$ ipython --no-banner

In [1]: import numpy as np

In [2]: from numpy import linalg as LA

In [3]: np.set_printoptions(suppress=True, linewidth=100)

In [4]: rd = lambda a: np.round(a, 1) + 0

In [5]: J = np.array([[-2.0, 2.0, 0.0, 0.0, 0.0, 0.0, 0.0],
   ...:     [2.0, -2.0, 2.0, 0.0, 0.0, 0.0, 0.0],
   ...:     [0.0, 2.0, 0.0, 2.0, 0.0, 0.0, 0.0],
   ...:     [0.0, 0.0, 2.0, 2.0, 2.0, 0.0, 0.0],
   ...:     [0.0, 0.0, 0.0, 2.0, 1.0, 2.0, 0.0],
   ...:     [0.0, 0.0, 0.0, 0.0, 2.0, -1.0, 2.0],
   ...:     [0.0, 0.0, 0.0, 0.0, 0.0, 2.0, 0.0]])

In [6]: rd(LA.norm(J, axis=1))
Out[6]: array([2.8, 3.5, 2.8, 3.5, 3. , 3. , 2. ])

In [7]: LA.norm(J, axis=1).argmax()
Out[7]: np.int64(1)

In [8]: J[4] @ J[6]
Out[8]: np.float64(4.0)

In [9]: rd(LA.norm(J, "nuc"))
Out[9]: np.float64(17.7)

In [10]: rd(LA.norm(J) ** 2 / LA.norm(J, 2) ** 2)
Out[10]: np.float64(3.0)

In [11]: rd(LA.norm(J, axis=0))
Out[11]: array([2.8, 3.5, 2.8, 3.5, 3. , 3. , 2. ])

In [12]: m1 = np.load("block10.npy")

In [13]: m1
Out[13]: 
array([[6., 5., 5., 0., 0., 0., 0., 0., 5., 0.],
       [5., 6., 5., 0., 0., 0., 0., 0., 5., 0.],
       [5., 5., 6., 0., 0., 0., 0., 0., 5., 0.],
       [0., 0., 0., 6., 0., 0., 5., 0., 0., 0.],
       [0., 0., 0., 0., 6., 5., 0., 5., 0., 5.],
       [0., 0., 0., 0., 5., 6., 0., 5., 0., 5.],
       [0., 0., 0., 5., 0., 0., 6., 0., 0., 0.],
       [0., 0., 0., 0., 5., 5., 0., 6., 0., 5.],
       [5., 5., 5., 0., 0., 0., 0., 0., 6., 0.],
       [0., 0., 0., 0., 5., 5., 0., 5., 0., 6.]])

In [14]: w, V = LA.eigh(m1)

In [15]: vec = np.array([0, 3, 2, -2, 0, -3, 3, 0, 1, -1])

In [16]: rd(V * np.sqrt(w) @ V.T)
Out[16]: 
array([[1.9, 0.9, 0.9, 0. , 0. , 0. , 0. , 0. , 0.9, 0. ],
       [0.9, 1.9, 0.9, 0. , 0. , 0. , 0. , 0. , 0.9, 0. ],
       [0.9, 0.9, 1.9, 0. , 0. , 0. , 0. , 0. , 0.9, 0. ],
       [0. , 0. , 0. , 2.2, 0. , 0. , 1.2, 0. , 0. , 0. ],
       [0. , 0. , 0. , 0. , 1.9, 0.9, 0. , 0.9, 0. , 0.9],
       [0. , 0. , 0. , 0. , 0.9, 1.9, 0. , 0.9, 0. , 0.9],
       [0. , 0. , 0. , 1.2, 0. , 0. , 2.2, 0. , 0. , 0. ],
       [0. , 0. , 0. , 0. , 0.9, 0.9, 0. , 1.9, 0. , 0.9],
       [0.9, 0.9, 0.9, 0. , 0. , 0. , 0. , 0. , 1.9, 0. ],
       [0. , 0. , 0. , 0. , 0.9, 0.9, 0. , 0.9, 0. , 1.9]])

In [17]: rd(V * np.abs(w) @ V.T)
Out[17]: 
array([[6., 5., 5., 0., 0., 0., 0., 0., 5., 0.],
       [5., 6., 5., 0., 0., 0., 0., 0., 5., 0.],
       [5., 5., 6., 0., 0., 0., 0., 0., 5., 0.],
       [0., 0., 0., 6., 0., 0., 5., 0., 0., 0.],
       [0., 0., 0., 0., 6., 5., 0., 5., 0., 5.],
       [0., 0., 0., 0., 5., 6., 0., 5., 0., 5.],
       [0., 0., 0., 5., 0., 0., 6., 0., 0., 0.],
       [0., 0., 0., 0., 5., 5., 0., 6., 0., 5.],
       [5., 5., 5., 0., 0., 0., 0., 0., 6., 0.],
       [0., 0., 0., 0., 5., 5., 0., 5., 0., 6.]])

In [18]: vec @ m1 @ vec
Out[18]: np.float64(302.0)
